% ipython --no-banner

In [1]: import numpy as np

In [2]: import numpy.linalg as la

In [3]: np.set_printoptions(precision=1, suppress=True, linewidth=200, sign=" ")

In [4]: rnd = lambda a: np.round(a, 1) + 0

In [5]: q, _ = la.qr(np.array([[0.4, -1.1, 0.0, 1.7, -1.0, 0.3, -0.8],
   ...:     [1.0, 0.5, -1.1, -1.6, 1.1, -0.2, 0.3],
   ...:     [1.0, 1.2, 0.1, -0.8, -1.1, 0.2, 0.7],
   ...:     [-1.1, 0.5, -2.4, 2.1, 0.6, -1.2, 0.0],
   ...:     [-0.3, 1.4, 1.0, 1.6, -0.1, 1.7, -0.5],
   ...:     [-0.4, -0.3, 0.3, 0.2, 0.5, 0.2, -2.1],
   ...:     [-0.5, 0.0, 0.3, 0.6, 0.0, -1.1, -0.7]]))

In [6]: mat = -1 * q

In [7]: print(rnd(mat))
[[ 0.2 -0.5 -0.1  0.8  0.1  0.1  0.1]
 [ 0.5  0.2 -0.5 -0.1  0.6  0.2  0. ]
 [ 0.5  0.5  0.   0.2 -0.6  0.1  0.4]
 [-0.6  0.3 -0.7  0.2 -0.1  0.   0.1]
 [-0.2  0.6  0.4  0.4  0.4 -0.1 -0.1]
 [-0.2 -0.1  0.1 -0.1  0.3 -0.1  0.9]
 [-0.3  0.   0.2  0.   0.   1.   0. ]]

In [8]: q, Rm = la.qr(mat)

In [9]: print(rnd(np.trace(q @ q.T)))
7.0

In [10]: print(rnd(Rm))
[[-1.  0.  0.  0.  0.  0.  0.]
 [ 0. -1.  0.  0.  0.  0.  0.]
 [ 0.  0. -1.  0.  0.  0.  0.]
 [ 0.  0.  0. -1.  0.  0.  0.]
 [ 0.  0.  0.  0. -1.  0.  0.]
 [ 0.  0.  0.  0.  0. -1.  0.]
 [ 0.  0.  0.  0.  0.  0. -1.]]

In [11]: A2 = la.inv(mat)

In [12]: print(rnd(A2))
[[ 0.2  0.5  0.5 -0.6 -0.2 -0.2 -0.3]
 [-0.5  0.2  0.5  0.3  0.6 -0.1  0. ]
 [-0.1 -0.5  0.  -0.7  0.4  0.1  0.2]
 [ 0.8 -0.1  0.2  0.2  0.4 -0.1  0. ]
 [ 0.1  0.6 -0.6 -0.1  0.4  0.3  0. ]
 [ 0.1  0.2  0.1  0.  -0.1 -0.1  1. ]
 [ 0.1  0.   0.4  0.1 -0.1  0.9  0. ]]

In [13]: print(np.allclose(A2, mat.T))
True

In [14]: print((np.abs(A2) > 1e-9).astype(int))
[[ 1  1  1  1  1  1  1]
 [ 1  1  1  1  1  1  1]
 [ 1  1  1  1  1  1  1]
 [ 1  1  1  1  1  1  1]
 [ 1  1  1  1  1  1  1]
 [ 1  1  1  1  1  1  1]
 [ 1  1  1  1  1  1  1]]

In [15]: print(rnd(la.det(mat) * la.det(A2)))
1.0

In [16]: print(rnd(np.sort(np.abs(la.eigvals(A2)))))
[ 1.  1.  1.  1.  1.  1.  1.]

In [17]: print(np.allclose(A2 @ A2.T, A2.T @ A2))
True

In [18]: print(rnd(A2 @ A2))
[[-0.8 -0.1  0.2 -0.5  0.2 -0.2 -0.1]
 [ 0.  -0.1 -0.5  0.   0.8  0.3  0.1]
 [-0.3  0.3 -0.5 -0.3 -0.5  0.4  0.1]
 [ 0.4  0.5  0.1 -0.6  0.2  0.  -0.3]
 [-0.3  0.8  0.1  0.5  0.2 -0.1  0.2]
 [-0.1 -0.1  0.6  0.   0.   0.8 -0.1]
 [ 0.1  0.   0.2 -0.3  0.  -0.1  0.9]]

In [19]: print(la.matrix_rank(mat))
7

In [20]: print(rnd(np.abs(mat).max()))
1.0

In [21]: print(rnd(la.svd(mat, compute_uv=False)))
[ 1.  1.  1.  1.  1.  1.  1.]

In [22]: np.zeros(7, 7)
---------------------------------------------------------------------------
TypeError                                 Traceback (most recent call last)
Cell In[22], line 1
----> 1 np.zeros(7, 7)

TypeError: Cannot interpret '7' as a data type

In [23]: print(rnd(mat - mat[0]))
[[ 0.   0.   0.   0.   0.   0.   0. ]
 [ 0.3  0.7 -0.4 -1.   0.6  0.1 -0.1]
 [ 0.3  1.   0.  -0.7 -0.6  0.   0.3]
 [-0.8  0.8 -0.7 -0.6 -0.2 -0.1  0. ]
 [-0.4  1.1  0.5 -0.4  0.3 -0.2 -0.2]
 [-0.4  0.4  0.2 -0.9  0.2 -0.1  0.8]
 [-0.5  0.5  0.2 -0.8 -0.1  0.9 -0.1]]

In [24]: print(rnd(np.diff(mat, axis=0)))
[[ 0.3  0.7 -0.4 -1.   0.6  0.1 -0.1]
 [ 0.   0.3  0.4  0.3 -1.2 -0.1  0.4]
 [-1.1 -0.2 -0.7  0.1  0.4 -0.1 -0.3]
 [ 0.4  0.4  1.2  0.2  0.5 -0.1 -0.2]
 [-0.1 -0.7 -0.3 -0.6 -0.1  0.1  1. ]
 [-0.1  0.1  0.   0.1 -0.3  1.  -0.9]]

In [25]: print(mat.shape)
(7, 7)

In [26]: print(rnd(mat.sum(axis=1)))
[ 0.7  0.9  1.1 -0.8  1.5  0.9  0.8]

In [27]: print(rnd(mat.mean(axis=0)))
[ 0.   0.1 -0.1  0.2  0.1  0.2  0.2]

In [28]: arr = np.loadtxt("x.csv", delimiter=",")

In [29]: print(arr)
[[-0.1 -0.5 -3.3  0.1 -1.1]
 [ 1.6  1.8  1.4 -0.8 -1. ]
 [-0.6 -0.2 -1.2  0.2 -0.9]
 [ 0.6 -1.6 -0.6 -0.8  0.1]
 [-0.4  1.2 -0.1  0.8  0.6]]

In [30]: A2 = arr / np.sqrt((arr ** 2).mean(axis=1, keepdims=True))

In [31]: print(la.matrix_rank(arr - arr.mean(axis=1, keepdims=True)))
4

In [32]: print(la.matrix_rank(A2) == la.matrix_rank(arr))
True

In [33]: print(rnd(A2[4]))
[-0.6  1.7 -0.1  1.1  0.8]

In [34]: print(rnd(la.norm(A2, axis=1)))
[ 2.2  2.2  2.2  2.2  2.2]

In [35]: print(rnd(arr - arr.mean(axis=1, keepdims=True)))
[[ 0.9  0.5 -2.3  1.1 -0.1]
 [ 1.   1.2  0.8 -1.4 -1.6]
 [-0.1  0.3 -0.7  0.7 -0.4]
 [ 1.1 -1.1 -0.1 -0.3  0.6]
 [-0.8  0.8 -0.5  0.4  0.2]]

In [36]: print(np.argsort(-la.norm(arr, axis=0).round(6), kind="stable")[:3])
[ 2  1  0]

In [37]: print(rnd(la.det(2 * arr)), rnd(la.det(arr)))
20.2 0.6

In [38]: print(np.kron(np.eye(2, dtype=int), arr))
[[-0.1 -0.5 -3.3  0.1 -1.1 -0.  -0.  -0.   0.  -0. ]
 [ 1.6  1.8  1.4 -0.8 -1.   0.   0.   0.  -0.  -0. ]
 [-0.6 -0.2 -1.2  0.2 -0.9 -0.  -0.  -0.   0.  -0. ]
 [ 0.6 -1.6 -0.6 -0.8  0.1  0.  -0.  -0.  -0.   0. ]
 [-0.4  1.2 -0.1  0.8  0.6 -0.   0.  -0.   0.   0. ]
 [-0.  -0.  -0.   0.  -0.  -0.1 -0.5 -3.3  0.1 -1.1]
 [ 0.   0.   0.  -0.  -0.   1.6  1.8  1.4 -0.8 -1. ]
 [-0.  -0.  -0.   0.  -0.  -0.6 -0.2 -1.2  0.2 -0.9]
 [ 0.  -0.  -0.  -0.   0.   0.6 -1.6 -0.6 -0.8  0.1]
 [-0.   0.  -0.   0.   0.  -0.4  1.2 -0.1  0.8  0.6]]

In [39]: print(rnd(la.eigvals(arr).sum().real))
0.3

In [40]: print(rnd(la.eigvals(arr)))
[-2.7+0.j  1.1+1.j  1.1-1.j -0.1+0.j  0.9+0.j]

In [41]: rng = np.random.default_rng(955954)

In [42]: A2 = arr + rng.integers(-2, 3, (5, 4)) @ rng.integers(-2, 3, (4, 5))

In [43]: print(A2)
[[ -8.1  -0.5  -3.3   4.1 -11.1]
 [ -2.4   3.8   4.4   2.2   5. ]
 [  5.4   3.8  -1.2  -0.8   9.1]
 [ -1.4   8.4  -2.6   4.2   2.1]
 [ -2.4  -0.8   3.9   3.8  -4.4]]

In [44]: print(rnd(la.svd(A2 - arr, compute_uv=False)))
[ 19.1  13.1   7.1   3.8   0. ]

In [45]: x0 = np.array([-2, -1, 1, 0, 2])

In [46]: print(rnd(arr @ (2 * x0)))
[ -9.6 -11.2  -3.2   0.    1.4]

In [47]: print(arr @ np.eye(5)[4])
[-1.1 -1.  -0.9  0.1  0.6]

In [48]: print((arr @ x0).argmax())
4

In [49]: print(rnd(arr @ x0))
[-4.8 -5.6 -1.6  0.   0.7]

In [50]: print(arr * x0)
[[ 0.2  0.5 -3.3  0.  -2.2]
 [-3.2 -1.8  1.4 -0.  -2. ]
 [ 1.2  0.2 -1.2  0.  -1.8]
 [-1.2  1.6 -0.6 -0.   0.2]
 [ 0.8 -1.2 -0.1  0.   1.2]]

In [51]: K = np.arange(35).reshape(5, 7) + -2

In [52]: print(K)
[[-2 -1  0  1  2  3  4]
 [ 5  6  7  8  9 10 11]
 [12 13 14 15 16 17 18]
 [19 20 21 22 23 24 25]
 [26 27 28 29 30 31 32]]

In [53]: print(np.allclose(K[:-1].T @ la.lstsq(K[:-1].T, K[-1])[0], K[-1]))
True

In [54]: print(rnd(K @ la.pinv(K) @ K))
[[-2. -1.  0.  1.  2.  3.  4.]
 [ 5.  6.  7.  8.  9. 10. 11.]
 [12. 13. 14. 15. 16. 17. 18.]
 [19. 20. 21. 22. 23. 24. 25.]
 [26. 27. 28. 29. 30. 31. 32.]]

In [55]: print(np.unique(K.round(6), axis=0).shape)
(5, 7)

In [56]: A2 = K + rng.integers(-2, 3, (5, 2)) @ rng.integers(-2, 3, (2, 7))

In [57]: print(A2)
[[-4  0 -2  0  1  3  6]
 [ 9  7  9  7 10  9 11]
 [ 6 10 12 18 15 19 16]
 [11 18 17 24 21 26 25]
 [26 24 30 32 31 32 28]]

In [58]: print(la.matrix_rank(A2 - K, tol=1e-8))
2

In [59]: print(A2 - K)
[[-2  1 -2 -1 -1  0  2]
 [ 4  1  2 -1  1 -1  0]
 [-6 -3 -2  3 -1  2 -2]
 [-8 -2 -4  2 -2  2  0]
 [ 0 -3  2  3  1  1 -4]]

In [60]: print(rnd(la.svd(A2 - K, compute_uv=False)))
[ 13.6   7.5   0.    0.    0. ]

In [61]: print(np.abs(A2 - K).sum(axis=1))
[  9  10  19  20  14]

In [62]: A2 = K / la.norm(K, axis=1, keepdims=True)

In [63]: C2 = A2 @ A2.T

In [64]: print(np.argwhere(np.triu(np.abs(C2) > 0.95, 1)))
[[ 1  2]
 [ 1  3]
 [ 1  4]
 [ 2  3]
 [ 2  4]
 [ 3  4]]

In [65]: u = np.array([1, 0])

In [66]: print(np.cross(K[1, :3], K[4, :3]))
[-21  42 -21]

In [67]: print(np.polyval(u, K[1]))
[  5   6   7   8   9  10  11]

In [68]: W0 = np.tril(np.array([[0, -2, 1, 0, -1, -2, 3, 3],
    ...:     [1, 2, 0, 0, 1, 1, 0, -1],
    ...:     [3, -2, -3, 2, -1, -2, 1, 2],
    ...:     [2, 1, -3, 0, 0, -2, 1, 2],
    ...:     [3, 1, 0, -3, 0, -3, 0, 3],
    ...:     [2, -1, 0, 2, -2, -2, 3, 3],
    ...:     [-3, -2, -1, -3, 0, 2, 1, 1],
    ...:     [-2, 3, -3, 3, -3, -1, -1, 1]]), -1) + np.eye(8, dtype=int)

In [69]: print(W0)
[[ 1  0  0  0  0  0  0  0]
 [ 1  1  0  0  0  0  0  0]
 [ 3 -2  1  0  0  0  0  0]
 [ 2  1 -3  1  0  0  0  0]
 [ 3  1  0 -3  1  0  0  0]
 [ 2 -1  0  2 -2  1  0  0]
 [-3 -2 -1 -3  0  2  1  0]
 [-2  3 -3  3 -3 -1 -1  1]]

In [70]: Uu, s, Vt = la.svd(W0)

In [71]: print(np.argmax(s[:-1] / (s[1:] + 1e-6)) + 1)
7

In [72]: print(rnd(s))
[ 7.8  6.4  4.3  3.5  1.8  1.   0.1  0. ]

In [73]: A2 = Uu[:, :7] @ np.diag(s[:7]) @ Vt[:7]

In [74]: print(rnd(la.norm(W0 - A2) / la.norm(W0)))
0.0

In [75]: print(la.matrix_rank(W0, rtol=0.05))
6

In [76]: print(la.matrix_rank(A2))
7

In [77]: print(rnd(la.norm(W0 - A2, 2)), rnd(s[7]))
0.0 0.0

In [78]: la.determinant(W0)
---------------------------------------------------------------------------
AttributeError                            Traceback (most recent call last)
Cell In[78], line 1
----> 1 la.determinant(W0)

AttributeError: module 'numpy.linalg' has no attribute 'determinant'

In [79]: print(rnd(np.sort(np.abs(la.eigvals(W0)))))
[ 1.  1.  1.  1.  1.  1.  1.  1.]

In [80]: print(rnd(la.det(W0)))
1.0

In [81]: print(np.allclose(W0 @ W0.T, W0.T @ W0))
False

In [82]: print(np.allclose(W0, W0.T))
False

In [83]: print(rnd(np.abs(la.eigvals(W0)).max()))
1.0

In [84]: print(la.matrix_power(W0, 3))
[[  1   0   0   0   0   0   0   0]
 [  3   1   0   0   0   0   0   0]
 [  3  -6   1   0   0   0   0   0]
 [-12  21  -9   1   0   0   0   0]
 [ 18 -24  27  -9   1   0   0   0]
 [ -9  15 -36  24  -6   1   0   0]
 [-10 -33  12  15 -12   6   1   0]
 [-23  66 -63  29   1  -9  -3   1]]
